$ ipython --no-banner

In [1]: import numpy as np

In [2]: np.set_printoptions(precision=2, suppress=True, linewidth=120, legacy="1.25")

In [3]: def tidy(a):
   ...:     return np.round(a, 2) + 0
   ...: 

In [4]: feats = np.loadtxt("out11.csv", delimiter=",")

In [5]: feats
Out[5]: 
array([[ 1., -2.,  2.,  0.,  0.,  0., -2.,  2.,  0.,  0., -1.],
       [-2.,  1., -2.,  2.,  0.,  0.,  0., -2.,  2.,  0.,  0.],
       [ 2., -2.,  1., -2.,  2.,  0.,  0.,  0., -2.,  2.,  0.],
       [ 0.,  2., -2.,  1., -2.,  2.,  0.,  0.,  0., -2.,  2.],
       [ 0.,  0.,  2., -2.,  1., -2.,  2.,  0.,  0.,  0., -2.],
       [ 0.,  0.,  0.,  2., -2.,  1., -2.,  2.,  0.,  0.,  0.],
       [-2.,  0.,  0.,  0.,  2., -2.,  1., -2.,  2.,  0.,  0.],
       [ 2., -2.,  0.,  0.,  0.,  2., -2.,  1., -2.,  2.,  0.],
       [ 0.,  2., -2.,  0.,  0.,  0.,  2., -2.,  1., -2.,  2.],
       [ 0.,  0.,  2., -2.,  0.,  0.,  0.,  2., -2.,  1., -2.],
       [-1.,  0.,  0.,  2., -2.,  0.,  0.,  0.,  2., -2.,  1.]])

In [6]: left, sig, Vh = np.linalg.svd(feats)

In [7]: vecs = Vh[:(sig > 1e-8).sum()]

In [8]: rng = np.random.default_rng(2056)

In [9]: x = feats[2] + -3 * feats[9] + rng.integers(2) * np.eye(11)[9]

In [10]: x
Out[10]: array([ 2., -2., -5.,  4.,  2.,  0.,  0., -6.,  4.,  0.,  6.])

In [11]: np.linalg.matrix_rank(np.vstack([feats, x]))
Out[11]: 11

In [12]: tidy(vecs.T @ vecs)
Out[12]: 
array([[ 0.97, -0.06, -0.06,  0.06,  0.06,  0.  ,  0.06,  0.06, -0.06, -0.06, -0.03],
       [-0.06,  0.88, -0.12,  0.12,  0.12,  0.  ,  0.12,  0.12, -0.12, -0.12, -0.06],
       [-0.06, -0.12,  0.88,  0.12,  0.12,  0.  ,  0.12,  0.12, -0.12, -0.12, -0.06],
       [ 0.06,  0.12,  0.12,  0.88, -0.12,  0.  , -0.12, -0.12,  0.12,  0.12,  0.06],
       [ 0.06,  0.12,  0.12, -0.12,  0.88,  0.  , -0.12, -0.12,  0.12,  0.12,  0.06],
       [ 0.  ,  0.  ,  0.  ,  0.  ,  0.  ,  1.  ,  0.  ,  0.  ,  0.  ,  0.  ,  0.  ],
       [ 0.06,  0.12,  0.12, -0.12, -0.12,  0.  ,  0.88, -0.12,  0.12,  0.12,  0.06],
       [ 0.06,  0.12,  0.12, -0.12, -0.12,  0.  , -0.12,  0.88,  0.12,  0.12,  0.06],
       [-0.06, -0.12, -0.12,  0.12,  0.12,  0.  ,  0.12,  0.12,  0.88, -0.12, -0.06],
       [-0.06, -0.12, -0.12,  0.12,  0.12,  0.  ,  0.12,  0.12, -0.12,  0.88, -0.06],
       [-0.03, -0.06, -0.06,  0.06,  0.06,  0.  ,  0.06,  0.06, -0.06, -0.06,  0.97]])

In [13]: np.allclose(vecs.T @ vecs @ x, x)
Out[13]: False

In [14]: left, sig, Vh = np.linalg.svd(feats, full_matrices=False)

In [15]: tidy(sig / sig[0])
Out[15]: array([1.  , 0.75, 0.5 , 0.42, 0.28, 0.11, 0.09, 0.08, 0.02, 0.  , 0.  ])

In [16]: tidy(sig)
Out[16]: array([10.65,  8.  ,  5.27,  4.49,  2.93,  1.19,  1.  ,  0.82,  0.17,  0.04,  0.  ])

In [17]: tidy(np.abs(Vh[0]))
Out[17]: array([0.29, 0.36, 0.39, 0.32, 0.17, 0.  , 0.17, 0.32, 0.39, 0.36, 0.29])

In [18]: tidy(left.T @ feats @ Vh.T)
Out[18]: 
array([[10.65,  0.  ,  0.  ,  0.  ,  0.  ,  0.  ,  0.  ,  0.  ,  0.  ,  0.  ,  0.  ],
       [ 0.  ,  8.  ,  0.  ,  0.  ,  0.  ,  0.  ,  0.  ,  0.  ,  0.  ,  0.  ,  0.  ],
       [ 0.  ,  0.  ,  5.27,  0.  ,  0.  ,  0.  ,  0.  ,  0.  ,  0.  ,  0.  ,  0.  ],
       [ 0.  ,  0.  ,  0.  ,  4.49,  0.  ,  0.  ,  0.  ,  0.  ,  0.  ,  0.  ,  0.  ],
       [ 0.  ,  0.  ,  0.  ,  0.  ,  2.93,  0.  ,  0.  ,  0.  ,  0.  ,  0.  ,  0.  ],
       [ 0.  ,  0.  ,  0.  ,  0.  ,  0.  ,  1.19,  0.  ,  0.  ,  0.  ,  0.  ,  0.  ],
       [ 0.  ,  0.  ,  0.  ,  0.  ,  0.  ,  0.  ,  1.  ,  0.  ,  0.  ,  0.  ,  0.  ],
       [ 0.  ,  0.  ,  0.  ,  0.  ,  0.  ,  0.  ,  0.  ,  0.82,  0.  ,  0.  ,  0.  ],
       [ 0.  ,  0.  ,  0.  ,  0.  ,  0.  ,  0.  ,  0.  ,  0.  ,  0.17,  0.  ,  0.  ],
       [ 0.  ,  0.  ,  0.  ,  0.  ,  0.  ,  0.  ,  0.  ,  0.  ,  0.  ,  0.04,  0.  ],
       [ 0.  ,  0.  ,  0.  ,  0.  ,  0.  ,  0.  ,  0.  ,  0.  ,  0.  ,  0.  ,  0.  ]])

In [19]: tidy(np.cumsum(sig ** 2) / np.sum(sig ** 2))
Out[19]: array([0.48, 0.75, 0.87, 0.95, 0.99, 0.99, 1.  , 1.  , 1.  , 1.  , 1.  ])

In [20]: (sig > 1e-8).sum()
Out[20]: 10

In [21]: np.abs(left[:, 0]).round(6).argmax()
Out[21]: 2

In [22]: np.all(np.linalg.eigvalsh(feats) > 0)
Out[22]: False

In [23]: [round(float(np.linalg.det(feats[:i, :i])), 2) + 0 for i in range(1, 12)]
Out[23]: [1.0, -3.0, 5.0, 13.0, 5.0, -3.0, 1.0, 1.0, 1.0, 1.0, 0.0]

In [24]: tidy(np.linalg.eigvalsh(feats).min())
Out[24]: -5.27
